In [1]: import numpy as np

In [2]: np.set_printoptions(precision=2, suppress=True, linewidth=120, floatmode="fixed")

In [3]: def rnd(a):
   ...:     return np.round(a, 2) + 0
   ...: 

In [4]: arr = np.load("arr.npy")

In [5]: arr
Out[5]: 
array([[-0.10,  0.00, -0.90,  0.00, -1.30, -0.30,  0.90, -0.60,  0.70, -0.30,  1.10,  1.70],
       [-0.90,  0.50,  0.40, -2.60,  0.20, -1.00,  1.10, -0.70,  0.40,  0.60,  0.10, -0.10],
       [ 0.50,  0.90,  0.20, -1.80, -0.20,  0.50, -1.00, -0.20,  0.50,  0.30, -0.10, -0.70],
       [-0.10, -1.30, -0.80,  0.00,  0.50, -1.50,  0.70, -0.50, -0.30, -0.60, -0.60, -0.60],
       [-1.30, -1.00, -1.80,  0.10, -0.40, -0.90, -1.40, -1.30,  0.70, -0.70, -0.60,  0.80],
       [-0.60,  0.00, -0.30,  0.30, -0.20,  1.60, -0.30, -3.60, -0.40,  0.00,  1.80,  0.00],
       [ 1.20,  0.90,  0.10,  0.30, -0.30,  0.20, -0.80, -0.20,  0.90, -1.10,  0.30,  1.50],
       [ 1.60, -0.40, -0.80,  0.30, -0.40,  1.90,  1.00,  0.90, -1.30,  1.60,  0.30,  0.70],
       [ 0.40, -0.20, -0.30,  0.70,  0.00, -1.30,  0.40,  0.00,  0.20, -0.10, -1.50, -0.30],
       [ 0.70, -0.10,  1.10, -1.00, -0.80,  0.20,  0.20, -0.60, -0.90,  0.80, -0.40,  0.80],
       [ 0.00,  0.40, -2.30,  0.50, -1.40, -1.10, -0.70,  1.40, -2.00, -0.90,  0.00,  0.00],
       [ 2.10, -0.50,  1.20, -1.40, -1.20, -1.20,  2.20, -0.90,  0.80,  1.20, -0.50,  0.50],
       [ 0.10, -1.30, -0.20, -1.30,  0.70,  0.20,  0.60,  0.10,  1.10, -1.40, -1.60, -0.50]])

In [6]: B = np.c_[arr[:, :1] @ np.array([[1]]), np.array([5, 5, 4, 2, 8, -2, 6, -1, -1, -4, -4, 2, -6])]

In [7]: B
Out[7]: 
array([[-0.10,  5.00],
       [-0.90,  5.00],
       [ 0.50,  4.00],
       [-0.10,  2.00],
       [-1.30,  8.00],
       [-0.60, -2.00],
       [ 1.20,  6.00],
       [ 1.60, -1.00],
       [ 0.40, -1.00],
       [ 0.70, -4.00],
       [ 0.00, -4.00],
       [ 2.10,  2.00],
       [ 0.10, -6.00]])

In [8]: rnd(np.linalg.lstsq(arr, B[:, 0])[0])
Out[8]: array([1.00, 0.00, 0.00, 0.00, 0.00, 0.00, 0.00, 0.00, 0.00, 0.00, 0.00, 0.00])

In [9]: rnd(np.linalg.norm(np.linalg.qr(arr)[0].T @ B, axis=0) ** 2 / ((B ** 2).sum(axis=0) + 1e-12))
Out[9]: array([1.00, 0.99])

In [10]: rnd(np.linalg.norm(B - arr @ np.linalg.lstsq(arr, B)[0], axis=0))
Out[10]: array([0.00, 1.13])

In [11]: np.linalg.matrix_rank(np.c_[arr, B])
Out[11]: np.int64(13)

In [12]: np.linalg.matrix_rank(B)
Out[12]: np.int64(2)

In [13]: hat = B @ np.linalg.solve(B.T @ B, B.T)

In [14]: rnd(hat @ B[:, 1])
Out[14]: array([ 5.00,  5.00,  4.00,  2.00,  8.00, -2.00,  6.00, -1.00, -1.00, -4.00, -4.00,  2.00, -6.00])

In [15]: np.trace(hat)
Out[15]: np.float64(2.0)

In [16]: np.linalg.matrix_rank(np.eye(13) - hat)
Out[16]: np.int64(11)

In [17]: np.allclose(hat @ hat, hat)
Out[17]: True
